$ ipython --no-banner

In [1]: import numpy as np

In [2]: np.set_printoptions(precision=2, suppress=True, linewidth=100)

In [3]: E = np.array([[-0.2, -0.3, 2.3], [0.0, 0.6, 1.0], [0.17, -0.12, 2.56]])

In [4]: rng = np.random.default_rng(30)

In [5]: lab = rng.permutation(3)

In [6]: lab
Out[6]: array([0, 1, 2])

In [7]: out = E[lab][:, lab]

In [8]: np.sort(np.abs(np.linalg.eigvals(out)))
Out[8]: array([0.35, 0.68, 2.63])

In [9]: np.diag(out)
Out[9]: array([-0.2 ,  0.6 ,  2.56])

In [10]: np.trace(out)
Out[10]: np.float64(2.96)

In [11]: hat = np.triu(np.array([[-1, 1, 1], [3, -2, -1], [2, 3, -2]]), 1) + np.eye(3)

In [12]: out = hat @ E @ np.linalg.inv(hat)

In [13]: np.trace(out), np.trace(E)
Out[13]: (np.float64(2.96), np.float64(2.96))

In [14]: np.round(np.linalg.det(out), 2)
Out[14]: np.float64(-0.62)

In [15]: hat @ E - E @ hat
Out[15]: 
array([[ 0.17,  0.68,  3.46],
       [-0.17,  0.12, -1.96],
       [ 0.  , -0.17, -0.29]])

In [16]: G = E.T @ E

In [17]: np.diag(G)
Out[17]: array([ 0.07,  0.46, 12.84])

In [18]: np.round(np.trace(G), 2), round(float((E ** 2).sum()), 2)
Out[18]: (np.float64(13.38), 13.38)

In [19]: np.linalg.matrix_rank(G)
Out[19]: np.int64(3)

In [20]: (E @ E.T).shape
Out[20]: (3, 3)

In [21]: np.allclose(G, G.T)
Out[21]: True

In [22]: J = np.load("case7.npy")

In [23]: J
Out[23]: 
array([[-1., -3.],
       [ 0.,  3.]])

In [24]: out = np.array([[2, 0], [0, 5]])

In [25]: np.einsum("ij,ij->i", J, J)
Out[25]: array([10.,  9.])

In [26]: np.einsum("ik,kj->ij", J, out)
Out[26]: 
array([[ -2., -15.],
       [  0.,  15.]])

In [27]: np.linalg.matrix_rank(np.vstack([J, out.T]))
Out[27]: np.int64(2)

In [28]: x = np.array([-9, 7])

In [29]: J @ x
Out[29]: array([-12.,  21.])

In [30]: (J * x).sum(axis=1)
Out[30]: array([-12.,  21.])

In [31]: J * x
Out[31]: 
array([[  9., -21.],
       [ -0.,  21.]])

In [32]: np.sign((J @ x).round(6))
Out[32]: array([-1.,  1.])

In [33]: np.einsum("ij,j->i", J, x)
Out[33]: array([-12.,  21.])

In [34]: (J @ x).argmax()
Out[34]: np.int64(1)

In [35]: J @ (2 * x)
Out[35]: array([-24.,  42.])
